>>> import numpy as np
>>> from numpy import linalg as LA
>>> np.set_printoptions(precision=2, suppress=True, linewidth=140, sign=" ")
>>> W0 = np.load("dump.npy")
>>> W0
array([[ 1, -1,  1],
       [ 1,  0,  0],
       [ 1,  1,  1],
       [ 1,  2,  4],
       [ 1,  3,  9]])
>>> x = np.array([7, 2, 0])
>>> y = W0 @ x
>>> beta, lr = np.zeros(3), 1 / LA.norm(W0, 2) ** 2
>>> for i in range(5):
...     beta -= lr * W0.T @ (W0 @ beta - y)
...     if i % 1 == 0: print(i, round(LA.norm(W0 @ beta - y), 2))
... 
0 10.9
1 10.65
2 10.41
3 10.18
4 9.95
>>> print(beta)
[ 0.98  0.6   1.44]
>>> rng = np.random.default_rng(604)
>>> A2 = W0 + rng.integers(-2, 3, (5, 1)) @ rng.integers(-2, 3, (1, 3))
>>> A2
array([[ 5, -3,  3],
       [ 3, -1,  1],
       [ 3,  0,  2],
       [ 5,  0,  6],
       [-3,  5,  7]])
>>> np.round(LA.svd(A2 - W0, compute_uv=False), 2) + 0
array([ 9.17,  0.  ,  0.  ])
>>> O, r_ = LA.qr(A2)
>>> r_
array([[-8.77,  3.76, -3.76],
       [ 0.  , -4.57, -8.57],
       [ 0.  ,  0.  ,  3.38]])
>>> np.round(O @ r_, 2) + 0
array([[ 5., -3.,  3.],
       [ 3., -1.,  1.],
       [ 3.,  0.,  2.],
       [ 5.,  0.,  6.],
       [-3.,  5.,  7.]])
>>> O
array([[-0.57,  0.19,  0.73],
       [-0.34, -0.06, -0.24],
       [-0.34, -0.28, -0.5 ],
       [-0.57, -0.47, -0.05],
       [ 0.34, -0.81,  0.39]])
>>> np.round(O.T @ O, 2) + 0
array([[ 1.,  0.,  0.],
       [ 0.,  1.,  0.],
       [ 0.,  0.,  1.]])
>>> A2 = np.array([[-1, 3, 2], [-2, -1, 2]])
>>> cent = np.kron(A2, W0)
>>> round(LA.norm(cent, 2), 2), round(float(LA.norm(A2, 2) * LA.norm(W0, 2)), 2)
(np.float64(41.9), 41.9)
>>> cent
array([[ -1,   1,  -1,   3,  -3,   3,   2,  -2,   2],
       [ -1,   0,   0,   3,   0,   0,   2,   0,   0],
       [ -1,  -1,  -1,   3,   3,   3,   2,   2,   2],
       [ -1,  -2,  -4,   3,   6,  12,   2,   4,   8],
       [ -1,  -3,  -9,   3,   9,  27,   2,   6,  18],
       [ -2,   2,  -2,  -1,   1,  -1,   2,  -2,   2],
       [ -2,   0,   0,  -1,   0,   0,   2,   0,   0],
       [ -2,  -2,  -2,  -1,  -1,  -1,   2,   2,   2],
       [ -2,  -4,  -8,  -1,  -2,  -4,   2,   4,   8],
       [ -2,  -6, -18,  -1,  -3,  -9,   2,   6,  18]])
>>> LA.matrix_rank(cent)
np.int64(6)
>>> U, s, Vt = LA.svd(cent)
>>> s.round(2) + 0
array([ 41.9 ,  29.42,   6.75,   5.65,   4.74,   3.97,   0.  ,   0.  ,   0.  ])
>>> print(np.argmax(s[:-1] / (s[1:] + 1e-6)) + 1)
6
>>> A2 = U[:, :6] @ np.diag(s[:6]) @ Vt[:6]
>>> LA.matrix_rank(A2)
np.int64(6)
>>> print(round(LA.norm(cent - A2, 2), 2), round(float(s[6]), 2))
0.0 0.0
>>> data = np.loadtxt("out16.csv", delimiter=",")
>>> data
array([[ 0.15,  0.05,  0.25,  0.25],
       [ 0.05,  0.02,  0.08,  0.08],
       [ 0.25,  0.08,  0.42,  0.42],
       [ 0.25,  0.08,  0.42,  0.42]])
>>> # symmetric, so the eigenvalues are real
>>> print(round(LA.norm(data, 2) / LA.norm(data), 2))
1.0
>>> LA.matrix_rank(data, rtol=0.1)
np.int64(1)
>>> LA.cond(data) > 100
np.True_
